% python3 -q
>>> import numpy as np
>>> np.set_printoptions(precision=2, suppress=True, linewidth=140)
>>> K = np.load("m.npy")
>>> K
array([[ 0.4, -0.7, -0.3,  2.2,  0.3, -2. ],
       [-1.6, -0.1,  0.4,  2. , -0.2,  1.4],
       [-1. ,  1.2,  0. ,  0.7,  0. , -0.4],
       [ 1. ,  2. , -1. , -0.4, -2.3,  1.8],
       [ 1. , -1.6, -0.4,  1.1, -0.4, -1.6],
       [11. , 15. , 13. , 10. , 14. ,  2. ],
       [-0.1,  1.2,  1.6,  2.2, -0.2, -0.5],
       [-1.6, -0.8,  0.1, -2.5, -1.1,  0.2],
       [-0.9, -1.4, -0.2,  1.3, -1.1, -0.9],
       [ 0.3,  1.1, -1.2,  0.3,  0.2,  0.3],
       [ 0.5, -1. , -0.3, -0.2,  1.2, -0.9],
       [ 0.6,  0.6,  0.4, -0.1,  0.3, -0.4],
       [-0.7, -0.1,  0. ,  0.4, -0.4, -1.5],
       [-0.6,  0.6,  0.4, -0.3,  0.2,  0.6],
       [-0.5, -1. ,  1.5, -0.2, -1.5, -0.3],
       [ 0.5,  0.6, -0.9,  0.5,  0.6, -0.4],
       [ 1.1,  0.6, -0.5, -0.1,  0.6,  1.1],
       [-0.1, -1. ,  0.4,  0. ,  1.7, -1.1],
       [-0.7,  0.6, -0.2,  0.4,  1. ,  2. ],
       [-0.2,  0.2, -2.2,  0.8, -0.6, -0.6]])
>>> other = np.c_[K[:, :5] @ np.array([[2, 1, -2, -2, -2],
...     [0, 1, 0, 1, -2],
...     [-2, -1, -1, -2, 2],
...     [0, 1, -2, -2, -1],
...     [-1, 2, -1, 0, -1]]), np.array([7, -2, 1, -3, 1, -7, 6, -3, 7, -4, 6, 4, 3, 6, -2, 1, 2, -8, 7, 1])]
>>> other
array([[  1.1,   2.8,  -5.2,  -5.3,  -2.5,   7. ],
       [ -3.8,  -0.5,  -1. ,  -1.7,   2.4,  -2. ],
       [ -2. ,   0.9,   0.6,   1.8,  -1.1,   1. ],
       [  6.3,  -1. ,   2.1,   2.8,  -5.3,  -3. ],
       [  3.2,   0.1,  -3.4,  -5. ,  -0.3,   1. ],
       [-18. ,  51. , -69. , -53. , -50. ,  -7. ],
       [ -3.2,   1.3,  -5.6,  -6.2,  -1. ,   6. ],
       [ -2.3,  -7.2,   9.2,   7.2,   8.6,  -3. ],
       [ -0.3,  -3. ,   0.5,  -1.8,   4. ,   7. ],
       [  2.8,   3.3,  -0.2,   2.3,  -5.7,  -4. ],
       [  0.4,   2. ,  -1.5,  -1. ,  -0.6,   6. ],
       [  0.1,   1.3,  -1.7,  -1.2,  -1.8,   4. ],
       [ -1. ,  -1.2,   1. ,   0.5,   1.6,   3. ],
       [ -2.2,  -0.3,   1.2,   1.6,   0.9,   6. ],
       [ -2.5,  -6.2,   1.4,  -2.6,   7.7,  -2. ],
       [  2.2,   3.7,  -1.7,   0.4,  -5.1,   1. ],
       [  2.6,   3.3,  -2.1,  -0.4,  -4.9,   2. ],
       [ -2.7,   1.9,  -1.9,  -1.6,   1.3,  -8. ],
       [ -2. ,   2.5,  -0.2,   1.6,  -1.6,   7. ],
       [  4.6,   1.8,   1.6,   3.4,  -4.6,   1. ]])
>>> np.linalg.matrix_rank(np.c_[K, other])
np.int64(7)
>>> np.linalg.norm(np.linalg.qr(K)[0].T @ other, axis=0) ** 2 / ((other ** 2).sum(axis=0) + 1e-12)
array([1.  , 1.  , 1.  , 1.  , 1.  , 0.26])
>>> rng = np.random.default_rng(30)
>>> other = K + rng.integers(-2, 3, (20, 1)) @ rng.integers(-2, 3, (1, 6))
>>> other
array([[ 4.4,  1.3,  1.7,  0.2, -1.7, -6. ],
       [ 0.4,  0.9,  1.4,  1. , -1.2, -0.6],
       [-3. ,  0.2, -1. ,  1.7,  1. ,  1.6],
       [ 1. ,  2. , -1. , -0.4, -2.3,  1.8],
       [ 3. , -0.6,  0.6,  0.1, -1.4, -3.6],
       [15. , 17. , 15. ,  8. , 12. , -2. ],
       [-2.1,  0.2,  0.6,  3.2,  0.8,  1.5],
       [-1.6, -0.8,  0.1, -2.5, -1.1,  0.2],
       [ 1.1, -0.4,  0.8,  0.3, -2.1, -2.9],
       [-1.7,  0.1, -2.2,  1.3,  1.2,  2.3],
       [ 4.5,  1. ,  1.7, -2.2, -0.8, -4.9],
       [-3.4, -1.4, -1.6,  1.9,  2.3,  3.6],
       [ 3.3,  1.9,  2. , -1.6, -2.4, -5.5],
       [ 1.4,  1.6,  1.4, -1.3, -0.8, -1.4],
       [-2.5, -2. ,  0.5,  0.8, -0.5,  1.7],
       [ 4.5,  2.6,  1.1, -1.5, -1.4, -4.4],
       [ 5.1,  2.6,  1.5, -2.1, -1.4, -2.9],
       [ 1.9,  0. ,  1.4, -1. ,  0.7, -3.1],
       [-2.7, -0.4, -1.2,  1.4,  2. ,  4. ],
       [-0.2,  0.2, -2.2,  0.8, -0.6, -0.6]])
>>> other - K
array([[ 4.,  2.,  2., -2., -2., -4.],
       [ 2.,  1.,  1., -1., -1., -2.],
       [-2., -1., -1.,  1.,  1.,  2.],
       [ 0.,  0.,  0.,  0.,  0.,  0.],
       [ 2.,  1.,  1., -1., -1., -2.],
       [ 4.,  2.,  2., -2., -2., -4.],
       [-2., -1., -1.,  1.,  1.,  2.],
       [ 0.,  0.,  0.,  0.,  0.,  0.],
       [ 2.,  1.,  1., -1., -1., -2.],
       [-2., -1., -1.,  1.,  1.,  2.],
       [ 4.,  2.,  2., -2., -2., -4.],
       [-4., -2., -2.,  2.,  2.,  4.],
       [ 4.,  2.,  2., -2., -2., -4.],
       [ 2.,  1.,  1., -1., -1., -2.],
       [-2., -1., -1.,  1.,  1.,  2.],
       [ 4.,  2.,  2., -2., -2., -4.],
       [ 4.,  2.,  2., -2., -2., -4.],
       [ 2.,  1.,  1., -1., -1., -2.],
       [-2., -1., -1.,  1.,  1.,  2.],
       [ 0.,  0.,  0.,  0.,  0.,  0.]])
>>> np.round(np.linalg.svd(other - K, compute_uv=False), 2) + 0
array([21.35,  0.  ,  0.  ,  0.  ,  0.  ,  0.  ])
>>> Z = K[[11, 12]].astype(float)
>>> for _ in range(5):
...     z = np.linalg.norm(K[:, None] - Z, axis=-1).argmin(axis=1)
...     Z = np.array([K[z == j].mean(axis=0) for j in range(2)])
... 
>>> z
array([1, 1, 1, 1, 1, 0, 1, 1, 1, 1, 1, 1, 1, 1, 1, 1, 1, 1, 1, 1])
>>> Z
array([[11.  , 15.  , 13.  , 10.  , 14.  ,  2.  ],
       [-0.14,  0.05, -0.13,  0.43, -0.09, -0.17]])
>>> np.bincount(z)
array([ 1, 19])
>>> Z = np.array([[1, 0, 2, 1, 2], [1, 2, 0, 2, 1], [0, 1, 2, 1, 2]])
>>> W0 = np.repeat(Z, 29 // 3, axis=0)
>>> W0 = W0 + 0.02 * rng.normal(size=W0.shape)
>>> W0.round(2) + 0
array([[ 1.  ,  0.01,  2.01,  1.02,  2.04],
       [ 1.  ,  0.  ,  2.01,  0.97,  2.01],
       [ 0.99, -0.02,  1.97,  1.  ,  2.01],
       [ 0.99, -0.02,  1.99,  1.  ,  1.98],
       [ 0.99, -0.02,  2.  ,  1.03,  2.  ],
       [ 1.04, -0.01,  1.98,  0.99,  2.  ],
       [ 1.01,  0.01,  1.99,  1.02,  2.  ],
       [ 1.01,  0.01,  2.01,  1.  ,  1.99],
       [ 1.01,  0.01,  1.99,  1.05,  2.  ],
       [ 0.97,  1.97, -0.02,  1.96,  1.01],
       [ 0.98,  2.01, -0.03,  2.  ,  1.02],
       [ 1.01,  1.97,  0.  ,  1.99,  1.02],
       [ 1.01,  2.04,  0.  ,  1.98,  0.98],
       [ 1.02,  1.98,  0.  ,  2.04,  1.  ],
       [ 0.98,  2.02,  0.01,  1.98,  1.02],
       [ 1.  ,  2.02, -0.01,  2.02,  0.99],
       [ 1.03,  1.98,  0.01,  2.01,  0.98],
       [ 0.96,  1.99, -0.02,  1.99,  1.  ],
       [ 0.05,  1.  ,  2.03,  1.01,  2.02],
       [ 0.01,  1.  ,  2.01,  1.04,  1.97],
       [ 0.01,  1.01,  1.98,  1.01,  2.  ],
       [ 0.03,  1.01,  2.  ,  1.01,  1.96],
       [ 0.04,  1.01,  1.97,  0.98,  2.  ],
       [-0.01,  1.  ,  1.99,  1.01,  1.99],
       [ 0.  ,  0.97,  1.98,  1.  ,  1.98],
       [-0.01,  0.99,  1.97,  1.02,  1.97],
       [ 0.03,  1.02,  2.01,  1.  ,  1.98]])
>>> Xs = W0 - W0.mean(axis=0)
>>> Uu, sig, vt = np.linalg.svd(Xs, full_matrices=False)
>>> np.round(Xs.mean(axis=0), 2) + 0
array([0., 0., 0., 0., 0.])
>>> np.abs(vt[0]).argmax()
np.int64(2)
>>> np.round(sig ** 2 / (sig ** 2).sum(), 2) + 0
array([0.86, 0.14, 0.  , 0.  , 0.  ])
>>> np.abs(Uu[:, 0]).argmax()
np.int64(15)
